$ ipython --no-banner

In [1]: import numpy as np

In [2]: np.set_printoptions(precision=2, suppress=True, linewidth=120)

In [3]: def tidy(a):
   ...:     return np.round(a, 2) + 0
   ...: 

In [4]: A = np.diag(np.array([-5, -1, 0, -1, 7, -5, 0]))

In [5]: print(A)
[[-5  0  0  0  0  0  0]
 [ 0 -1  0  0  0  0  0]
 [ 0  0  0  0  0  0  0]
 [ 0  0  0 -1  0  0  0]
 [ 0  0  0  0  7  0  0]
 [ 0  0  0  0  0 -5  0]
 [ 0  0  0  0  0  0  0]]

In [6]: # symmetric

In [7]: print(A @ A)
[[25  0  0  0  0  0  0]
 [ 0  1  0  0  0  0  0]
 [ 0  0  0  0  0  0  0]
 [ 0  0  0  1  0  0  0]
 [ 0  0  0  0 49  0  0]
 [ 0  0  0  0  0 25  0]
 [ 0  0  0  0  0  0  0]]

In [8]: print(np.linalg.matrix_rank(A - A[0, 0] * np.eye(7)))
5

In [9]: print(np.prod(np.diag(A)), tidy(np.linalg.det(A)))
0 0.0

In [10]: print(tidy(np.sort(np.linalg.eigvals(A))))
[-5. -5. -1. -1.  0.  0.  7.]

In [11]: rank = np.linalg.matrix_rank(A)

In [12]: print(rank)
5

In [13]: ns = np.linalg.svd(A)[2][rank:].T

In [14]: print(A @ ns)
[[0. 0.]
 [0. 0.]
 [0. 0.]
 [0. 0.]
 [0. 0.]
 [0. 0.]
 [0. 0.]]

In [15]: print([int(np.linalg.matrix_rank(A[:, :j + 1])) for j in range(7)])
[1, 2, 2, 3, 4, 5, 5]

In [16]: print(ns @ ns.T)
[[0. 0. 0. 0. 0. 0. 0.]
 [0. 0. 0. 0. 0. 0. 0.]
 [0. 0. 1. 0. 0. 0. 0.]
 [0. 0. 0. 0. 0. 0. 0.]
 [0. 0. 0. 0. 0. 0. 0.]
 [0. 0. 0. 0. 0. 0. 0.]
 [0. 0. 0. 0. 0. 0. 1.]]

In [17]: M = np.loadtxt("block18.csv", delimiter=",")

In [18]: print(M)
[[ -3.  -2.  -1.  -1.   0.   3.]
 [ -4.   0.   2.   2.  -2.   4.]
 [ -4.  -2.   0.   4.   1.   1.]
 [ -3.   0.   0.   4.   1.   3.]
 [ -4.   3.  -1.   4.  -2.   1.]
 [ -6.   4.  -2.   4.   0.   1.]
 [ -3.   5.   0.   4.   3.   2.]
 [ -6.   3.   1.   4.   0.   3.]
 [ -9.   2.   0.   3.   0.   5.]
 [ -7.   0.   3.   3.   1.   3.]
 [ -9.  -3.   4.   3.   3.   4.]
 [-10.  -6.   2.   1.   5.   7.]
 [-13.  -6.   3.  -1.   6.   7.]
 [-10.  -8.   6.  -1.   8.  10.]
 [-12. -11.   8.   1.   7.  12.]
 [-11. -11.   9.   4.   9.  10.]
 [ -8. -14.   9.   2.   6.   9.]
 [-10. -15.   8.   4.   4.   9.]
 [-13. -13.   5.   7.   5.   8.]
 [-14. -11.   5.  10.   2.   9.]
 [-14. -12.   2.   9.   2.  11.]
 [-16. -13.   1.   6.   5.  11.]
 [-18. -16.   3.   6.   7.   9.]
 [-19. -17.   2.   9.   4.   7.]
 [-17. -19.   5.   9.   5.   5.]
 [-14. -18.   7.   8.   8.   2.]
 [-17. -18.   8.  11.   7.   5.]
 [-14. -15.   7.  12.   7.   7.]]

In [19]: C2 = np.cov(M, rowvar=False)

In [20]: print(np.median(M, axis=0))
[-10.   -9.5   3.    4.    4.    6. ]

In [21]: print(tidy(np.linalg.eigvalsh(C2)[::-1]))
[101.35  14.22   7.16   3.84   3.41   1.34]

In [22]: cen = (M - M.mean(axis=0)) / M.std(axis=0)

In [23]: print(np.argwhere(np.abs(cen) > 2))
[[27  3]]

In [24]: beta = np.linalg.lstsq(np.delete(cen, 1, axis=1), cen[:, 1])[0]

In [25]: print(tidy(1 - np.var(cen[:, 1] - np.delete(cen, 1, axis=1) @ beta)))
0.87

In [26]: print(tidy(beta))
[ 0.52 -0.34 -0.14 -0.09 -0.04]
